$ ipython --no-banner

In [1]: import numpy as np

In [2]: from numpy import linalg as LA

In [3]: np.set_printoptions(precision=2, suppress=True, linewidth=160)

In [4]: f = np.array([9, 2, 6, 1]) + 0.5

In [5]: M = np.eye(4) - 2 * np.outer(f, f) / (f @ f)

In [6]: M
Out[6]: 
array([[-0.28, -0.34, -0.88, -0.2 ],
       [-0.34,  0.91, -0.23, -0.05],
       [-0.88, -0.23,  0.4 , -0.14],
       [-0.2 , -0.05, -0.14,  0.97]])

In [7]: vals, evecs = LA.eig(M)

In [8]: np.sort(LA.eigvals(LA.inv(M)))
Out[8]: array([-1.,  1.,  1.,  1.])

In [9]: np.sort(LA.eigvals(M.T))
Out[9]: array([-1.,  1.,  1.,  1.])

In [10]: vals
Out[10]: array([-1.,  1.,  1.,  1.])

In [11]: m1 = np.load("run17.npy")

In [12]: m1
Out[12]: 
array([[ 2.98,  2.98, -0.01,  5.99],
       [-4.01, -4.01,  0.01, -7.98],
       [ 0.01, -0.03,  0.  ,  0.  ],
       [ 1.03,  1.01,  0.  ,  1.99],
       [ 4.01,  4.01, -0.02,  7.99]])

In [13]: theta = np.radians(36)

In [14]: r_ = np.eye(4)

In [15]: r_[3, 3] = r_[2, 2] = np.cos(theta)

In [16]: r_[3, 2], r_[2, 3] = -np.sin(theta), np.sin(theta)

In [17]: r_
Out[17]: 
array([[ 1.  ,  0.  ,  0.  ,  0.  ],
       [ 0.  ,  1.  ,  0.  ,  0.  ],
       [ 0.  ,  0.  ,  0.81,  0.59],
       [ 0.  ,  0.  , -0.59,  0.81]])

In [18]: out = m1 @ r_.T

In [19]: np.allclose(LA.norm(m1, axis=1), LA.norm(out, axis=1))
Out[19]: True

In [20]: np.allclose(m1 @ m1.T, out @ out.T)
Out[20]: True

In [21]: out
Out[21]: 
array([[ 2.98,  2.98,  3.51,  4.85],
       [-4.01, -4.01, -4.68, -6.46],
       [ 0.01, -0.03,  0.  ,  0.  ],
       [ 1.03,  1.01,  1.17,  1.61],
       [ 4.01,  4.01,  4.68,  6.48]])

In [22]: round(LA.det(r_), 2), round(np.trace(r_), 2)
Out[22]: (np.float64(1.0), np.float64(3.62))

In [23]: LA.cond(m1) > 100
Out[23]: np.True_

In [24]: np.argsort(-LA.norm(m1, axis=0).round(6), kind="stable")[:3]
Out[24]: array([3, 0, 1])

In [25]: LA.matrix_rank(m1, rtol=0.1)
Out[25]: np.int64(1)

In [26]: X = np.loadtxt("a.csv", delimiter=",")

In [27]: X
Out[27]: 
array([[-1.9, -5. , -5. ],
       [ 5. , -0.9,  0. ],
       [-2. , -5. , -4.9]])

In [28]: hat = np.triu(np.array([[2, -2, 2], [-2, 2, 3], [2, -1, 3]]), 1) + np.eye(3)

In [29]: out = hat @ X @ LA.inv(hat)

In [30]: np.poly(out)
Out[30]: array([ 1.  ,  7.7 , 30.43, -3.12])

In [31]: round(np.trace(out), 2), np.trace(X)
Out[31]: (np.float64(-7.7), np.float64(-7.7))

In [32]: round(np.log10(LA.cond(X)))
Out[32]: 2

In [33]: LA.matrix_rank(X, rtol=0.1)
Out[33]: np.int64(2)

In [34]: LA.cond(X) > 100
Out[34]: np.True_

In [35]: np.argsort(-LA.norm(X, axis=0).round(6), kind="stable")[:3]
Out[35]: array([1, 2, 0])

In [36]: np.round(LA.norm(X, 2) / LA.norm(X), 2)
Out[36]: np.float64(0.9)

In [37]: f, r1 = X[2], X[1]

In [38]: f @ r1
Out[38]: np.float64(-5.5)

In [39]: p = (f @ r1) / (f @ f) * f

In [40]: LA.matrix_rank(np.outer(f, r1))
Out[40]: np.int64(1)

In [41]: np.outer(f, r1)
Out[41]: 
array([[-10.  ,   1.8 ,  -0.  ],
       [-25.  ,   4.5 ,  -0.  ],
       [-24.5 ,   4.41,  -0.  ]])

In [42]: p
Out[42]: array([0.21, 0.52, 0.51])

In [43]: q = X.astype(float).copy()

In [44]: for j in range(3):
    ...:     q[:, j] -= q[:, :j] @ (q[:, :j].T @ q[:, j])
    ...:     q[:, j] /= LA.norm(q[:, j])
    ...: 

In [45]: np.round(q.T @ q, 2) + 0
Out[45]: 
array([[1., 0., 0.],
       [0., 1., 0.],
       [0., 0., 1.]])

In [46]: out = m1 / LA.norm(m1, axis=1, keepdims=True)

In [47]: cov = out @ out.T

In [48]: np.argwhere(np.triu(np.abs(cov) > 0.95, 1))
Out[48]: 
array([[0, 1],
       [0, 3],
       [0, 4],
       [1, 3],
       [1, 4],
       [3, 4]])

In [49]: (np.abs(cov) > 0.9).astype(int)
Out[49]: 
array([[1, 1, 0, 1, 1],
       [1, 1, 0, 1, 1],
       [0, 0, 1, 0, 0],
       [1, 1, 0, 1, 1],
       [1, 1, 0, 1, 1]])

In [50]: cov
Out[50]: 
array([[ 1.  , -1.  , -0.26,  1.  ,  1.  ],
       [-1.  ,  1.  ,  0.26, -1.  , -1.  ],
       [-0.26,  0.26,  1.  , -0.26, -0.26],
       [ 1.  , -1.  , -0.26,  1.  ,  1.  ],
       [ 1.  , -1.  , -0.26,  1.  ,  1.  ]])

In [51]: LA.norm(out, axis=1)
Out[51]: array([1., 1., 1., 1., 1.])

In [52]: F = np.load("out5.npy")

In [53]: F
Out[53]: 
array([[  0.64,  -1.43,  -7.12,  -2.51,   1.16],
       [  0.02,   3.85,  -2.53,  -0.46,  -0.5 ],
       [ -0.13,   2.62,  -1.49,   0.95,  -0.19],
       [ -0.33,  -1.37,  -2.19,  -1.  ,  -0.47],
       [ -0.17,   0.62,   3.16,   0.07,   0.91],
       [  0.27,  -2.74,  -2.31,  -0.71,  -0.42],
       [ -0.36,  -4.62,   2.18,   0.21,   0.17],
       [  0.28,  -1.89,   2.19,   0.24,   0.24],
       [  0.24,   0.66,  -0.39,  -0.09,  -0.02],
       [  0.  ,   2.13,  -1.92,  -0.42,   0.55],
       [  0.08,   5.67,   4.14,  -0.46,  -0.67],
       [  0.5 ,   0.04,  -5.29,  -0.86,   0.24],
       [ -0.05,  -2.77,   9.34,  -0.14,  -0.45],
       [ -0.14,   3.44,   5.58,  -0.46,   0.02],
       [ -0.39,   3.24,   0.01,  -0.77,  -0.42],
       [ -0.35,   0.5 ,  10.07,   1.39,   0.07],
       [  0.1 ,   4.76,  -7.27,  -0.48,   1.29],
       [ -0.02,  -1.8 , -13.39,  -0.42,  -0.31],
       [ -0.29,   1.02,  -2.11,   0.29,  -0.29]])

In [54]: Xs = F - F.mean(axis=0)

In [55]: left, sv, vt = LA.svd(Xs, full_matrices=False)

In [56]: sv
Out[56]: array([24.36, 12.05,  3.05,  2.32,  0.96])

In [57]: round(float((sv ** 2).sum() ** 2 / (sv ** 4).sum()), 2)
Out[57]: 1.52

In [58]: np.abs(left[:, 0]).argmax()
Out[58]: np.int64(17)

In [59]: LA.matrix_rank(Xs)
Out[59]: np.int64(5)

In [60]: np.round(Xs.mean(axis=0), 2) + 0
Out[60]: array([0., 0., 0., 0., 0.])

In [61]: np.searchsorted(np.cumsum(sv ** 2) / (sv ** 2).sum(), 0.9) + 1
Out[61]: np.int64(2)

In [62]: vt[0] * np.sign(vt[0, np.abs(vt[0]).argmax()])
Out[62]: array([-0.02,  0.01,  1.  ,  0.07, -0.02])

In [63]: np.round(np.abs(vt[-1]), 2) + 0
Out[63]: array([0.98, 0.01, 0.  , 0.17, 0.14])
